$ ipython --no-banner

In [1]: import numpy as np

In [2]: import numpy.linalg as la

In [3]: np.set_printoptions(suppress=True, linewidth=120)

In [4]: def rd(a):
   ...:     return np.round(a, 2) + 0
   ...: 

In [5]: J = np.load("x.npy")

In [6]: J
Out[6]: 
array([[14, 41, 22, 35, 32, 15],
       [14, 41, 22, 35, 32, 15],
       [ 6, 27,  6, 21, 24, 15],
       [12, 32, 20, 28, 24, 10],
       [ 0,  0,  0,  0,  0,  0]])

In [7]: rng = np.random.default_rng(20)

In [8]: B = J + rng.integers(-2, 3, (5, 2)) @ rng.integers(-2, 3, (2, 6))

In [9]: B
Out[9]: 
array([[10, 36, 16, 31, 34, 18],
       [15, 43, 24, 37, 31, 13],
       [ 0, 21, -2, 17, 26, 17],
       [13, 34, 22, 30, 23,  8],
       [ 1,  2,  2,  2, -1, -2]])

In [10]: B - J
Out[10]: 
array([[-4, -5, -6, -4,  2,  3],
       [ 1,  2,  2,  2, -1, -2],
       [-6, -6, -8, -4,  2,  2],
       [ 1,  2,  2,  2, -1, -2],
       [ 1,  2,  2,  2, -1, -2]])

In [11]: rd(la.svd(B - J, compute_uv=False))
Out[11]: array([17.64,  2.97,  0.  ,  0.  ,  0.  ])

In [12]: def softmax(z):
    ...:     e = np.exp(z - z.max(axis=-1, keepdims=True))
    ...:     return e / e.sum(axis=-1, keepdims=True)
    ...: 

In [13]: rd(softmax(B[4] + 4))
Out[13]: array([0.11, 0.29, 0.29, 0.29, 0.01, 0.01])

In [14]: rd(softmax(10 * B[4]))
Out[14]: array([0.  , 0.33, 0.33, 0.33, 0.  , 0.  ])

In [15]: scores = B @ B.T / np.sqrt(6)

In [16]: rd(softmax(scores + np.triu(np.full(scores.shape, -np.inf), 1)))
Out[16]: 
array([[1., 0., 0., 0., 0.],
       [0., 1., 0., 0., 0.],
       [0., 1., 0., 0., 0.],
       [0., 1., 0., 0., 0.],
       [0., 1., 0., 0., 0.]])

In [17]: rd(softmax(scores))
Out[17]: 
array([[0., 1., 0., 0., 0.],
       [0., 1., 0., 0., 0.],
       [0., 1., 0., 0., 0.],
       [0., 1., 0., 0., 0.],
       [0., 1., 0., 0., 0.]])

In [18]: rd(la.norm(J, 2) / la.norm(J))
Out[18]: np.float64(1.0)

In [19]: [round(float(x), 2) for x in la.svd(J, compute_uv=False)[:3]]
Out[19]: [120.89, 11.2, 0.0]

In [20]: U, sig, vt = la.svd(J)

In [21]: np.argmax(sig[:-1] / (sig[1:] + 1e-6)) + 1
Out[21]: np.int64(2)

In [22]: B = U[:, :2] @ np.diag(sig[:2]) @ vt[:2]

In [23]: rd(B)
Out[23]: 
array([[14., 41., 22., 35., 32., 15.],
       [14., 41., 22., 35., 32., 15.],
       [ 6., 27.,  6., 21., 24., 15.],
       [12., 32., 20., 28., 24., 10.],
       [ 0.,  0.,  0.,  0.,  0.,  0.]])

In [24]: rd(np.abs(J - B).max())
Out[24]: np.float64(0.0)

In [25]: mat = np.eye(7, dtype=int)[rng.permutation(7)] * np.array([0, -1, -1, 2, -1, 2, 3])

In [26]: mat
Out[26]: 
array([[ 0,  0, -1,  0,  0,  0,  0],
       [ 0,  0,  0,  0,  0,  0,  3],
       [ 0,  0,  0,  0,  0,  2,  0],
       [ 0,  0,  0,  2,  0,  0,  0],
       [ 0, -1,  0,  0,  0,  0,  0],
       [ 0,  0,  0,  0,  0,  0,  0],
       [ 0,  0,  0,  0, -1,  0,  0]])

In [27]: (mat != 0).astype(int)
Out[27]: 
array([[0, 0, 1, 0, 0, 0, 0],
       [0, 0, 0, 0, 0, 0, 1],
       [0, 0, 0, 0, 0, 1, 0],
       [0, 0, 0, 1, 0, 0, 0],
       [0, 1, 0, 0, 0, 0, 0],
       [0, 0, 0, 0, 0, 0, 0],
       [0, 0, 0, 0, 1, 0, 0]])

In [28]: rd(np.sort(la.eigvals(mat).real))
Out[28]: array([-0.72, -0.72,  0.  ,  0.  ,  0.  ,  1.44,  2.  ])

In [29]: np.flatnonzero(la.matrix_power((mat != 0) + (mat.T != 0) + np.eye(7), 7)[1])
Out[29]: array([1, 4, 6])

In [30]: (la.matrix_power((mat != 0) + (mat.T != 0) + np.eye(7), 7) > 0).astype(int)
Out[30]: 
array([[1, 0, 1, 0, 0, 1, 0],
       [0, 1, 0, 0, 1, 0, 1],
       [1, 0, 1, 0, 0, 1, 0],
       [0, 0, 0, 1, 0, 0, 0],
       [0, 1, 0, 0, 1, 0, 1],
       [1, 0, 1, 0, 0, 1, 0],
       [0, 1, 0, 0, 1, 0, 1]])

In [31]: mat @ mat
Out[31]: 
array([[ 0,  0,  0,  0,  0, -2,  0],
       [ 0,  0,  0,  0, -3,  0,  0],
       [ 0,  0,  0,  0,  0,  0,  0],
       [ 0,  0,  0,  4,  0,  0,  0],
       [ 0,  0,  0,  0,  0,  0, -3],
       [ 0,  0,  0,  0,  0,  0,  0],
       [ 0,  1,  0,  0,  0,  0,  0]])

In [32]: la.matrix_rank(mat, rtol=0.1)
Out[32]: np.int64(6)

In [33]: [round(float(x), 2) for x in la.svd(mat, compute_uv=False)[:3]]
Out[33]: [3.0, 2.0, 2.0]

In [34]: U, sig, vt = la.svd(mat)

In [35]: V = vt[:(sig > 1e-8).sum()]

In [36]: x0 = mat[6] + 5 * mat[3] + rng.integers(2) * np.eye(7)[5]

In [37]: x0
Out[37]: array([ 0.,  0.,  0., 10., -1.,  0.,  0.])

In [38]: la.matrix_rank(np.vstack([mat, x0]))
Out[38]: np.int64(6)

In [39]: rd(la.norm(x0 - V.T @ V @ x0))
Out[39]: np.float64(0.0)

In [40]: np.diag(V.T @ V)
Out[40]: array([0., 1., 1., 1., 1., 1., 1.])

In [41]: B = np.array([[0, 1], [-1, 3], [3, -2], [3, 2], [-1, 0], [-1, 3], [-2, -2]])

In [42]: np.einsum("ij->j", mat)
Out[42]: array([ 0, -1, -1,  2, -1,  2,  3])

In [43]: la.matrix_rank(np.vstack([mat, B.T]))
Out[43]: np.int64(7)

In [44]: la.matrix_rank(mat @ B)
Out[44]: np.int64(2)

In [45]: B.T @ mat.T
Out[45]: 
array([[-3, -6, -2,  6,  1,  0,  1],
       [ 2, -6,  6,  4, -3,  0,  0]])

In [46]: mat[:, 6] @ mat[:, 0]
Out[46]: np.int64(0)

In [47]: rd(la.norm(mat, axis=0))
Out[47]: array([0., 1., 1., 2., 1., 2., 3.])

In [48]: mat @ mat.T
Out[48]: 
array([[1, 0, 0, 0, 0, 0, 0],
       [0, 9, 0, 0, 0, 0, 0],
       [0, 0, 4, 0, 0, 0, 0],
       [0, 0, 0, 4, 0, 0, 0],
       [0, 0, 0, 0, 1, 0, 0],
       [0, 0, 0, 0, 0, 0, 0],
       [0, 0, 0, 0, 0, 0, 1]])

In [49]: F = np.load("arr.npy")

In [50]: F
Out[50]: 
array([[ 0,  0,  1],
       [ 0, -2, -3],
       [ 1, -3,  0]])

In [51]: U, sig, vt = la.svd(F)

In [52]: np.argmax(sig[:-1] / (sig[1:] + 1e-6)) + 1
Out[52]: np.int64(2)

In [53]: B = U[:, :2] @ np.diag(sig[:2]) @ vt[:2]

In [54]: rd(la.norm(F - B) / la.norm(F))
Out[54]: np.float64(0.04)

In [55]: la.matrix_rank(F, rtol=0.05)
Out[55]: np.int64(2)

In [56]: rd(la.norm(F - B, 2)), rd(sig[2])
Out[56]: (np.float64(0.19), np.float64(0.19))

In [57]: rd(B)
Out[57]: 
array([[ 0.17,  0.05,  0.97],
       [ 0.05, -1.98, -3.01],
       [ 0.97, -3.01,  0.01]])

In [58]: B = F + rng.integers(-2, 3, (3, 2)) @ rng.integers(-2, 3, (2, 3))

In [59]: B
Out[59]: 
array([[ 5, -4,  2],
       [-2, -4, -7],
       [-1, -5, -4]])

In [60]: la.matrix_rank(B - F, tol=1e-8)
Out[60]: np.int64(2)

In [61]: B - F
Out[61]: 
array([[ 5, -4,  1],
       [-2, -2, -4],
       [-2, -2, -4]])

In [62]: rd(la.svd(B - F, compute_uv=False))
Out[62]: array([7.35, 6.  , 0.  ])

In [63]: O = F.astype(float).copy()

In [64]: for j in range(3):
    ...:     O[:, j] -= O[:, :j] @ (O[:, :j].T @ O[:, j])
    ...:     O[:, j] /= la.norm(O[:, j])
    ...: 

In [65]: O
Out[65]: 
array([[ 0.,  0.,  1.],
       [ 0., -1.,  0.],
       [ 1.,  0.,  0.]])

In [66]: B = np.array([[2], [-2], [3], [-4], [0], [3], [5]])

In [67]: W2 = np.array([[-1, -4, -5, 0, -2, 5]])

In [68]: A = B @ W2

In [69]: A
Out[69]: 
array([[ -2,  -8, -10,   0,  -4,  10],
       [  2,   8,  10,   0,   4, -10],
       [ -3, -12, -15,   0,  -6,  15],
       [  4,  16,  20,   0,   8, -20],
       [  0,   0,   0,   0,   0,   0],
       [ -3, -12, -15,   0,  -6,  15],
       [ -5, -20, -25,   0, -10,  25]])

In [70]: B = np.array([[5, 2], [-5, -3], [-1, -5], [4, 4], [-4, 1], [-5, -1]])

In [71]: np.einsum("ij,ij->", A, B)
ValueError: operands could not be broadcast together with remapped shapes [original->remapped]: (7,6)->(7,6) (6,2)->(6,2) 


In [72]: B.T @ A.T
Out[72]: 
array([[   6,   -6,    9,  -12,    0,    9,   15],
       [  56,  -56,   84, -112,    0,   84,  140]])

In [73]: la.matrix_rank(np.vstack([A, B.T]))
Out[73]: np.int64(3)

In [74]: np.vstack([A, B.T]).shape
Out[74]: (9, 6)

In [75]: np.einsum("ij->j", A)
Out[75]: array([ -7, -28, -35,   0, -14,  35])

In [76]: np.einsum("ij,ij->i", A, A)
Out[76]: array([ 284,  284,  639, 1136,    0,  639, 1775])

In [77]: x0 = np.array([0, -1, -1, 2, -2, 2, -1])

In [78]: np.einsum("ij,j->i", mat, x0)
Out[78]: array([ 1, -3,  4,  4,  1,  0,  2])

In [79]: mat * x0
Out[79]: 
array([[ 0,  0,  1,  0,  0,  0,  0],
       [ 0,  0,  0,  0,  0,  0, -3],
       [ 0,  0,  0,  0,  0,  4,  0],
       [ 0,  0,  0,  4,  0,  0,  0],
       [ 0,  1,  0,  0,  0,  0,  0],
       [ 0,  0,  0,  0,  0,  0,  0],
       [ 0,  0,  0,  0,  2,  0,  0]])

In [80]: U, sig, vt = la.svd(J)

In [81]: V = vt[:(sig > 1e-8).sum()]

In [82]: x0 = J[0] + -1 * J[2] + rng.integers(2) * np.eye(6)[2]

In [83]: x0
Out[83]: array([ 8., 14., 16., 14.,  8.,  0.])

In [84]: np.allclose(V.T @ V @ x0, x0)
Out[84]: True
